$ python -q
>>> import numpy as np
>>> np.set_printoptions(suppress=True, linewidth=200)
>>> rd = lambda a: np.round(a, 1) + 0
>>> data = np.cumsum(np.array([[2, 0, 1, 1, 0],
...     [2, 0, 0, 0, 0],
...     [0, 0, 1, 1, 0],
...     [0, 1, 1, 0, 1],
...     [1, 1, 0, 0, 2],
...     [0, 0, 1, 0, 1],
...     [2, 1, 0, 2, 2],
...     [1, 1, 2, 0, 1],
...     [2, 1, 1, 0, 2],
...     [2, 2, 2, 0, 1],
...     [0, 1, 0, 0, 0],
...     [2, 1, 0, 1, 2],
...     [0, 0, 1, 0, 2],
...     [1, 2, 2, 2, 1]]), axis=0)
>>> print(data)
[[ 2  0  1  1  0]
 [ 4  0  1  1  0]
 [ 4  0  2  2  0]
 [ 4  1  3  2  1]
 [ 5  2  3  2  3]
 [ 5  2  4  2  4]
 [ 7  3  4  4  6]
 [ 8  4  6  4  7]
 [10  5  7  4  9]
 [12  7  9  4 10]
 [12  8  9  4 10]
 [14  9  9  5 12]
 [14  9 10  5 14]
 [15 11 12  7 15]]
>>> z = data[:, 2] > np.median(data[:, 2])
>>> u = data[z].mean(axis=0) - data[~z].mean(axis=0)
>>> print(((data - data.mean(axis=0)) @ u > 0).astype(int))
[0 0 0 0 0 0 0 1 1 1 1 1 1 1]
>>> print(z.astype(int))
[0 0 0 0 0 0 0 1 1 1 1 1 1 1]
>>> print(rd(u))
[7.7 6.4 6.3 2.7 9. ]
>>> theta = np.radians(90)
>>> R = np.eye(5)
>>> R[0, 0] = R[1, 1] = np.cos(theta)
>>> R[0, 1], R[1, 0] = -np.sin(theta), np.sin(theta)
>>> print(rd(R))
[[ 0. -1.  0.  0.  0.]
 [ 1.  0.  0.  0.  0.]
 [ 0.  0.  1.  0.  0.]
 [ 0.  0.  0.  1.  0.]
 [ 0.  0.  0.  0.  1.]]
>>> B = data @ R.T
>>> print(rd(np.linalg.svd(data, compute_uv=False)), rd(np.linalg.svd(B, compute_uv=False)))
[58.4  5.8  2.5  2.   1.6] [58.4  5.8  2.5  2.   1.6]
>>> print(np.allclose(data @ data.T, B @ B.T))
True
>>> print(rd(B))
[[  0.   2.   1.   1.   0.]
 [  0.   4.   1.   1.   0.]
 [  0.   4.   2.   2.   0.]
 [ -1.   4.   3.   2.   1.]
 [ -2.   5.   3.   2.   3.]
 [ -2.   5.   4.   2.   4.]
 [ -3.   7.   4.   4.   6.]
 [ -4.   8.   6.   4.   7.]
 [ -5.  10.   7.   4.   9.]
 [ -7.  12.   9.   4.  10.]
 [ -8.  12.   9.   4.  10.]
 [ -9.  14.   9.   5.  12.]
 [ -9.  14.  10.   5.  14.]
 [-11.  15.  12.   7.  15.]]
>>> print(np.abs(B - data).max(axis=0))
[26.  5.  0.  0.  0.]
